>>> import numpy as np
>>> import numpy.linalg as la
>>> np.set_printoptions(precision=3, suppress=True, linewidth=100, floatmode="fixed")
>>> tidy = lambda a: np.round(a, 3) + 0
>>> J = np.array([[-0.1, -0.2, -2.2, 1.7],
...     [0.6, -2.2, 0.9, -2.0],
...     [1.0, -0.5, -0.9, 0.1],
...     [2.0, 0.3, 0.8, -0.6],
...     [0.7, 0.0, -2.5, -1.9],
...     [-0.6, 0.9, 0.0, -0.3],
...     [0.0, -1.1, -1.9, -0.9],
...     [0.5, 0.9, -0.3, 0.4],
...     [-0.3, -0.5, -0.3, -0.1],
...     [0.8, -0.9, -1.7, 0.8],
...     [-0.8, 1.4, 0.5, 0.9],
...     [-0.3, 0.5, 0.3, 0.8],
...     [-0.5, 0.9, 0.8, 0.9],
...     [0.3, -0.3, -0.1, -0.2],
...     [0.6, -0.8, 0.0, 1.1],
...     [-1.4, -0.9, 0.9, 0.5]])
>>> J[7] *= 20
>>> J
array([[-0.100, -0.200, -2.200,  1.700],
       [ 0.600, -2.200,  0.900, -2.000],
       [ 1.000, -0.500, -0.900,  0.100],
       [ 2.000,  0.300,  0.800, -0.600],
       [ 0.700,  0.000, -2.500, -1.900],
       [-0.600,  0.900,  0.000, -0.300],
       [ 0.000, -1.100, -1.900, -0.900],
       [10.000, 18.000, -6.000,  8.000],
       [-0.300, -0.500, -0.300, -0.100],
       [ 0.800, -0.900, -1.700,  0.800],
       [-0.800,  1.400,  0.500,  0.900],
       [-0.300,  0.500,  0.300,  0.800],
       [-0.500,  0.900,  0.800,  0.900],
       [ 0.300, -0.300, -0.100, -0.200],
       [ 0.600, -0.800,  0.000,  1.100],
       [-1.400, -0.900,  0.900,  0.500]])
>>> # row 7 dominates
>>> gram = np.cov(J, rowvar=False)
>>> tidy(np.corrcoef(J.T))
array([[ 1.000,  0.915, -0.778,  0.789],
       [ 0.915,  1.000, -0.741,  0.903],
       [-0.778, -0.741,  1.000, -0.668],
       [ 0.789,  0.903, -0.668,  1.000]])
>>> np.median(J, axis=0)
array([ 0.150, -0.250, -0.050,  0.300])
>>> tidy(np.polyfit(J[:, 2], J[:, 3], 1))
array([-0.823, -0.036])
>>> np.argsort(-J.std(axis=0).round(6), kind="stable")
array([1, 0, 3, 2])
>>> tidy(la.eigvalsh(gram)[::-1])
array([33.566,  1.604,  0.983,  0.503])
